$ python -q
>>> import numpy as np
>>> import numpy.linalg as la
>>> np.set_printoptions(precision=1, suppress=True, linewidth=140)
>>> def tidy(a):
...     return np.round(a, 1) + 0
... 
>>> other = np.array([[-3, 1], [0, 3], [-1, 2], [2, 3], [1, 3]])
>>> Z = np.array([[-2, -4, -4], [1, -1, -5]])
>>> M = other @ Z
>>> print(M)
[[  7  11   7]
 [  3  -3 -15]
 [  4   2  -6]
 [ -1 -11 -23]
 [  1  -7 -19]]
>>> # rows and columns are dependent
>>> print(np.abs(np.diag(la.qr(M)[1])) > 1e-9)
[ True  True False]
>>> print(tidy(M @ la.pinv(M) @ M))
[[  7.  11.   7.]
 [  3.  -3. -15.]
 [  4.   2.  -6.]
 [ -1. -11. -23.]
 [  1.  -7. -19.]]
>>> print(la.lstsq(M[:-1].T, M[-1])[2])
2
>>> other = np.array([[8, 6, 0], [8, 5, 9], [2, 9, 3]])
>>> print(np.einsum("ik,kj->ji", M, other))
[[ 158  -30   36 -142  -86]
 [ 160 -132  -20 -268 -200]
 [ 120  -72    0 -168 -120]]
>>> print(other.T @ M.T)
[[ 158  -30   36 -142  -86]
 [ 160 -132  -20 -268 -200]
 [ 120  -72    0 -168 -120]]
>>> print(M @ other)
[[ 158  160  120]
 [ -30 -132  -72]
 [  36  -20    0]
 [-142 -268 -168]
 [ -86 -200 -120]]
>>> other = np.array([[1, 1], [1, -1]])
>>> rng = np.random.default_rng(60)
>>> W0 = np.kron(other, np.kron(other, other))[rng.permutation(8)][:3]
>>> print(W0)
[[ 1 -1  1 -1 -1  1 -1  1]
 [ 1  1 -1 -1 -1 -1  1  1]
 [ 1  1  1  1 -1 -1 -1 -1]]
>>> theta = np.radians(90)
>>> Rm = np.eye(8)
>>> Rm[0, 0] = Rm[6, 6] = np.cos(theta)
>>> Rm[0, 6], Rm[6, 0] = -np.sin(theta), np.sin(theta)
>>> print(tidy(Rm))
[[ 0.  0.  0.  0.  0.  0. -1.  0.]
 [ 0.  1.  0.  0.  0.  0.  0.  0.]
 [ 0.  0.  1.  0.  0.  0.  0.  0.]
 [ 0.  0.  0.  1.  0.  0.  0.  0.]
 [ 0.  0.  0.  0.  1.  0.  0.  0.]
 [ 0.  0.  0.  0.  0.  1.  0.  0.]
 [ 1.  0.  0.  0.  0.  0.  0.  0.]
 [ 0.  0.  0.  0.  0.  0.  0.  1.]]
>>> other = W0 @ Rm.T
>>> print(tidy(la.det(Rm)), np.trace(Rm))
1.0 6.0
>>> print(np.allclose(la.norm(W0, axis=1), la.norm(other, axis=1)))
True
>>> print(np.abs(other - W0).max(axis=0))
[2. 0. 0. 0. 0. 0. 2. 0.]
>>> print(tidy(la.svd(W0, compute_uv=False)))
[2.8 2.8 2.8]
>>> print(np.abs(W0).max())
1
>>> print(np.count_nonzero(W0))
24
>>> print(la.matrix_rank(W0))
3
>>> print(W0.sum(axis=1))
[0 0 0]
>>> print(W0.sum(axis=0))
[ 3  1  1 -1 -3 -1 -1  1]
>>> print(np.diff(W0, axis=0))
[[ 0  2 -2  0  0 -2  2  0]
 [ 0  0  2  2  0  0 -2 -2]]
>>> print(tidy(W0.mean(axis=0)))
[ 1.   0.3  0.3 -0.3 -1.  -0.3 -0.3  0.3]
>>> print(np.unravel_index(np.abs(W0).argmax(), W0.shape))
(np.int64(0), np.int64(0))
>>> W = np.array([[0, 0, 2, 3, 0, 1],
...     [3, 2, 0, 0, 1, 0],
...     [2, 1, 0, 3, 1, 2],
...     [2, 0, 1, 2, 2, 0],
...     [3, 1, 2, 3, 3, 1],
...     [1, 0, 1, 0, 2, 0],
...     [2, 1, 1, 2, 2, 0],
...     [2, 3, 3, 3, 3, 0]])
>>> coef = np.array([1, 1, 0, 1, 3, 1])
>>> hid = np.maximum(W0 @ W + coef, 0)
>>> print(tidy((hid > 0).mean(axis=0)))
[0.  0.7 0.7 1.  0.7 0.7]
>>> print(la.matrix_rank(hid))
3
>>> print((hid > 0).astype(int))
[[0 1 1 1 1 1]
 [0 1 1 1 1 0]
 [0 0 0 1 0 1]]
>>> Z = np.array([[1, 3], [2, 1], [0, 2], [2, 1], [2, 3], [0, 0]])
>>> print(W @ Z)
[[ 6  7]
 [ 9 14]
 [12 13]
 [10 16]
 [17 26]
 [ 5 11]
 [12 17]
 [20 27]]
>>> print(hid @ Z)
[[10 11]
 [14 13]
 [ 2  1]]
>>> G = W0.T @ W0
>>> print(np.trace(G), (W0 ** 2).sum())
24 24
>>> print((W0 @ W0.T).shape)
(3, 3)
>>> print(la.matrix_rank(G))
3
>>> J = np.load("mat.npy")
>>> print(J)
[[ 0  0  0  0  5]
 [ 0  0  0  0  0]
 [ 0  0 -5  0  0]
 [ 0  0  0 -2  0]
 [ 0  4  0  0  0]]
>>> # 3 blocks once reordered
>>> U, sigma, Vt = la.svd(J)
>>> print(sigma)
[ 5.  5.  4.  2. -0.]
>>> print(np.argmax(sigma[:-1] / (sigma[1:] + 1e-6)) + 1)
4
>>> other = U[:, :4] @ np.diag(sigma[:4]) @ Vt[:4]
>>> print(np.abs(J - other).max())
0.0
>>> print(tidy(la.norm(J - other, 2)), sigma[4])
0.0 -0.0
>>> print(la.matrix_rank(other))
4
>>> print(tidy(np.sort(la.eigvals(J).real)))
[-5. -2.  0.  0.  0.]
>>> print((J != 0).astype(int))
[[0 0 0 0 1]
 [0 0 0 0 0]
 [0 0 1 0 0]
 [0 0 0 1 0]
 [0 1 0 0 0]]
>>> print(J @ J)
[[ 0 20  0  0  0]
 [ 0  0  0  0  0]
 [ 0  0 25  0  0]
 [ 0  0  0  4  0]
 [ 0  0  0  0  0]]
>>> print(tidy(la.det(J)))
0.0
>>> print((la.matrix_power((J != 0) + (J.T != 0) + np.eye(5), 5) > 0).astype(int))
[[1 1 0 0 1]
 [1 1 0 0 1]
 [0 0 1 0 0]
 [0 0 0 1 0]
 [1 1 0 0 1]]
>>> print(np.flatnonzero(la.matrix_power((J != 0) + (J.T != 0) + np.eye(5), 5)[3]))
[3]
>>> print(tidy(la.eigvals(J)))
[ 0.  0.  0. -5. -2.]
>>> print(tidy(la.det(2 * J)), tidy(la.det(J)))
0.0 0.0
>>> print(J[:, 4] @ J[:, 3])
0
>>> print(tidy(la.norm(J, axis=0)))
[0. 4. 5. 2. 5.]
>>> print(J.T @ J)
[[ 0  0  0  0  0]
 [ 0 16  0  0  0]
 [ 0  0 25  0  0]
 [ 0  0  0  4  0]
 [ 0  0  0  0 25]]
>>> print(tidy(la.pinv(J)))
[[ 0.   0.   0.   0.   0. ]
 [ 0.   0.   0.   0.   0.2]
 [ 0.   0.  -0.2  0.   0. ]
 [ 0.   0.   0.  -0.5  0. ]
 [ 0.2  0.   0.   0.   0. ]]
>>> print(J @ J.T)
[[25  0  0  0  0]
 [ 0  0  0  0  0]
 [ 0  0 25  0  0]
 [ 0  0  0  4  0]
 [ 0  0  0  0 16]]
>>> print(tidy(la.svd(J, compute_uv=False)))
[5. 5. 4. 2. 0.]
>>> A = np.array([[0.0, -0.9, 0.3],
...     [-0.3, -1.3, -1.0],
...     [-2.7, 3.0, -0.6],
...     [0.8, 0.2, 0.2],
...     [0.7, -1.1, -1.0],
...     [-0.2, 0.8, -1.3],
...     [0.0, -0.1, 0.3],
...     [0.3, -0.1, -0.6],
...     [1.1, 0.4, -0.3],
...     [0.1, -0.7, 0.9],
...     [-0.3, 1.2, 0.1],
...     [-0.1, -0.9, 1.2]])
>>> Xs = A - A.mean(axis=0)
>>> vecs = la.svd(Xs)[2][:1]
>>> other = Xs - Xs @ vecs.T @ vecs
>>> print(la.norm(other, axis=1).round(6).argmax())
1
>>> print(tidy(la.norm(other) / la.norm(Xs)))
0.6
>>> print(tidy((Xs @ vecs.T).std(axis=0)))
[1.4]
>>> print(tidy(other.std(axis=0)))
[0.5 0.3 0.7]
>>> q, Rm = la.qr(A)
>>> print(tidy(np.trace(q @ q.T)))
3.0
>>> print(tidy(np.abs(np.diag(Rm))))
[3.2 3.  2.6]
>>> print(tidy(q))
[[ 0.  -0.3  0.1]
 [ 0.1 -0.5 -0.5]
 [ 0.9  0.2 -0.1]
 [-0.3  0.3  0.1]
 [-0.2 -0.2 -0.4]
 [ 0.1  0.2 -0.5]
 [ 0.   0.   0.1]
 [-0.1  0.1 -0.2]
 [-0.3  0.4 -0.1]
 [ 0.  -0.2  0.3]
 [ 0.1  0.3  0.1]
 [ 0.  -0.3  0.4]]
>>> print(np.allclose(Rm.T @ Rm, A.T @ A))
True
>>> other = np.c_[A[:, :2] @ np.array([[1, 2], [-2, 3]]), np.array([8, 8, 3, 9, 6, 6, 1, 1, 7, 6, 9, 6])]
>>> print(tidy(other))
[[ 1.8 -2.7  8. ]
 [ 2.3 -4.5  8. ]
 [-8.7  3.6  3. ]
 [ 0.4  2.2  9. ]
 [ 2.9 -1.9  6. ]
 [-1.8  2.   6. ]
 [ 0.2 -0.3  1. ]
 [ 0.5  0.3  1. ]
 [ 0.3  3.4  7. ]
 [ 1.5 -1.9  6. ]
 [-2.7  3.   9. ]
 [ 1.7 -2.9  6. ]]
>>> print(tidy(la.lstsq(A, other[:, 0])[0]))
[ 1. -2.  0.]
>>> print(la.matrix_rank(other))
3
>>> Xs = A - A.mean(axis=0)
>>> U, sigma, Vt = la.svd(Xs, full_matrices=False)
>>> print(tidy(Xs.mean(axis=0)))
[0. 0. 0.]
>>> print(tidy(Vt[0] * np.sign(Vt[0, np.abs(Vt[0]).argmax()])))
[-0.6  0.8 -0.2]
>>> print(la.matrix_rank(Xs))
3
>>> print(np.searchsorted(np.cumsum(sigma ** 2) / (sigma ** 2).sum(), 0.9) + 1)
3
>>> print(tidy(np.abs(Vt[-1])))
[0.8 0.6 0.2]
>>> print(tidy((sigma ** 2).sum() ** 2 / (sigma ** 4).sum()))
1.9
>>> print(np.abs(U[:, 0]).argmax())
2
>>> print((np.sign(U[:, 0]) == np.sign(U[0, 0])).astype(int))
[1 1 0 1 1 0 1 1 1 1 0 1]
>>> mat = np.arange(12).reshape(4, 3) + 5
>>> print(mat)
[[ 5  6  7]
 [ 8  9 10]
 [11 12 13]
 [14 15 16]]
>>> r = la.matrix_rank(mat)
>>> print(r)
2
>>> null = la.svd(mat)[2][r:].T
>>> print(la.matrix_rank(mat.T @ mat), la.matrix_rank(mat @ mat.T))
2 2
>>> print(np.allclose(mat @ null, 0))
True
>>> print(tidy(mat @ null))
[[0.]
 [0.]
 [0.]
 [0.]]
>>> print([int(la.matrix_rank(mat[:, :j + 1])) for j in range(3)])
[1, 2, 2]
>>> print(null.shape)
(3, 1)
>>> print(la.matrix_rank(mat, rtol=0.1))
1
>>> print(np.argsort(-la.norm(mat, axis=0).round(6), kind="stable")[:3])
[2 1 0]
>>> print(la.cond(mat) > 100)
True
>>> print(tidy(la.norm(mat, 2) / la.norm(mat)))
1.0
>>> print([round(float(x), 1) for x in la.svd(mat, compute_uv=False)[:3]])
[38.3, 0.9, 0.0]
>>> T = np.stack([mat, 5 * mat, mat[::-1]])
>>> print((T @ mat.T).shape)
(3, 4, 4)
>>> U, sigma, Vt = la.svd(mat)
>>> vecs = Vt[:(sigma > 1e-8).sum()]
>>> x = mat[0] + 3 * mat[3] + rng.integers(2) * np.eye(3)[0]
>>> print(x)
[48. 51. 55.]
>>> print(la.matrix_rank(np.vstack([mat, x])))
3
>>> print(np.allclose(vecs.T @ vecs @ x, x))
False
>>> print(tidy(la.norm(x - vecs.T @ vecs @ x)))
0.4
>>> print(tidy(mat @ la.pinv(mat) @ mat))
[[ 5.  6.  7.]
 [ 8.  9. 10.]
 [11. 12. 13.]
 [14. 15. 16.]]
>>> print(tidy(np.trace(la.pinv(mat) @ mat)))
2.0
>>> print(np.abs(np.diag(la.qr(mat)[1])) > 1e-9)
[ True  True False]
>>> print(la.lstsq(mat[:-1].T, mat[-1])[2])
2
>>> data = np.load("case6.npy")
>>> print(data)
[[ -3  -3  -3  -3  -3]
 [ -3  -6  -6  -6  -6]
 [ -3  -6  -9  -9  -9]
 [ -3  -6  -9 -12 -12]
 [ -3  -6  -9 -12 -15]]
>>> # symmetric, so the eigenvalues are real
>>> def softmax(z):
...     e = np.exp(z - z.max(axis=-1, keepdims=True))
...     return e / e.sum(axis=-1, keepdims=True)
... 
>>> print(tidy(softmax(data[4] + 2)))
[1. 0. 0. 0. 0.]
>>> print(tidy(softmax(data).sum(axis=1)))
[1. 1. 1. 1. 1.]
>>> att = data @ data.T / np.sqrt(5)
>>> print(tidy(softmax(att)[4] @ data))
[ -3.  -6.  -9. -12. -15.]
>>> print(tidy(softmax(att + np.triu(np.full(att.shape, -np.inf), 1))))
[[1. 0. 0. 0. 0.]
 [0. 1. 0. 0. 0.]
 [0. 0. 1. 0. 0.]
 [0. 0. 0. 1. 0.]
 [0. 0. 0. 0. 1.]]
>>> x = np.array([0, 2, 3, 0, 0])
>>> print(data @ (2 * x))
[-30 -60 -78 -78 -78]
>>> print(data @ x)
[-15 -30 -39 -39 -39]
>>> print(data @ np.eye(5)[4])
[ -3.  -6.  -9. -12. -15.]
>>> print(la.norm(data @ x) <= la.norm(data, 2) * la.norm(x) + 1e-9)
True
>>> print(data * x)
[[  0  -6  -9   0   0]
 [  0 -12 -18   0   0]
 [  0 -12 -27   0   0]
 [  0 -12 -27   0   0]
 [  0 -12 -27   0   0]]
>>> print(np.sign((data @ x).round(6)))
[-1 -1 -1 -1 -1]
>>> print((data @ x).argmax())
0
>>> print(np.all(la.eigvalsh(data) > 0))
False
>>> print(tidy(la.eigvalsh(data).min()))
-37.0
>>> arr = np.load("block19.npy")
>>> print(tidy(arr))
[[ -6.3  -5.3  -9.    2.7]
 [ -4.6  -3.6  -6.5   4.4]
 [ -4.4  -3.4  -6.1   4.6]
 [ -6.3  -5.3  -9.    2.7]
 [ -8.   -7.  -11.5   1. ]
 [ -6.3  -5.3  -9.    2.7]
 [ -1.3  -0.3  -1.4   7.7]
 [ -5.   -4.   -7.    4. ]
 [ -8.3  -7.3 -12.    0.7]
 [ -5.3  -4.3  -7.5   3.7]
 [-10.9  -9.9 -15.9  -1.9]
 [ -7.9  -6.9 -11.4   1.1]
 [ -8.7  -7.7 -12.6   0.3]
 [ -5.3  -4.3  -7.4   3.7]
 [ -3.7  -2.7  -5.    5.3]
 [ -4.7  -3.7  -6.5   4.3]
 [ -4.6  -3.6  -6.4   4.4]
 [ -7.1  -6.1 -10.2   1.9]
 [ -7.7  -6.7 -11.1   1.3]
 [ -9.2  -8.2 -13.3  -0.2]
 [ -8.4  -7.4 -12.1   0.6]
 [ -2.8  -1.8  -3.7   6.2]
 [ -4.1  -3.1  -5.6   4.9]
 [ -6.2  -5.2  -8.9   2.8]
 [ -4.4  -3.4  -6.1   4.6]
 [ -8.3  -7.3 -11.9   0.7]]
>>> # rank 2
>>> d = la.norm(arr[:, None] - arr[None], axis=-1)
>>> print(tidy(d[:5, :5]))
[[0.  3.9 4.4 0.  3.8]
 [3.9 0.  0.5 3.8 7.6]
 [4.4 0.5 0.  4.4 8.2]
 [0.  3.8 4.4 0.  3.8]
 [3.8 7.6 8.2 3.8 0. ]]
>>> print(d.mean(axis=1).argmax())
6
>>> print(tidy(d[1]))
[ 3.9  0.   0.5  3.8  7.6  3.8  7.7  0.8  8.5  1.6 14.4  7.5  9.3  1.5  2.2  0.1  0.2  5.6  7.1 10.4  8.5  4.3  1.3  3.7  0.5  8.3]
>>> r = la.matrix_rank(arr)
>>> print(r)
2
>>> null = la.svd(arr)[2][r:].T
>>> print(tidy(null @ null.T))
[[ 0.7 -0.2 -0.4  0. ]
 [-0.2  0.8 -0.3 -0.1]
 [-0.4 -0.3  0.5  0. ]
 [ 0.  -0.1  0.   0. ]]
>>> print(null.shape)
(4, 2)
>>> print([int(la.matrix_rank(np.delete(arr, i, axis=0))) for i in range(26)])
[2, 2, 2, 2, 2, 2, 2, 2, 2, 2, 2, 2, 2, 2, 2, 2, 2, 2, 2, 2, 2, 2, 2, 2, 2, 2]
>>> print(np.allclose(arr @ null, 0))
True
>>> Xs = arr - arr.mean(axis=0)
>>> U, sigma, Vt = la.svd(Xs, full_matrices=False)
>>> print(tidy(Xs.mean(axis=0)))
[0. 0. 0. 0.]
>>> print(np.searchsorted(np.cumsum(sigma ** 2) / (sigma ** 2).sum(), 0.9) + 1)
1
>>> print(tidy(sigma))
[25.5  0.   0.   0. ]
>>> print(tidy(Vt[0] * np.sign(Vt[0, np.abs(Vt[0]).argmax()])))
[0.4 0.4 0.7 0.4]
>>> print((np.sign(U[:, 0]) == np.sign(U[0, 0])).astype(int))
[1 0 0 1 1 1 0 0 1 0 1 1 1 0 0 0 0 1 1 1 1 0 0 1 0 1]
>>> print(la.matrix_rank(Xs))
1
>>> Z = arr[[1, 23]].astype(float)
>>> for _ in range(3):
...     labels = la.norm(arr[:, None] - Z, axis=-1).argmin(axis=1)
...     Z = np.array([arr[labels == j].mean(axis=0) for j in range(2)])
... 
>>> print(labels)
[1 0 0 1 1 1 0 0 1 0 1 1 1 0 0 0 0 1 1 1 1 0 0 1 0 1]
>>> print(np.bincount(labels))
[12 14]
>>> print(np.abs(Z[1] - Z[0]).argmax())
2
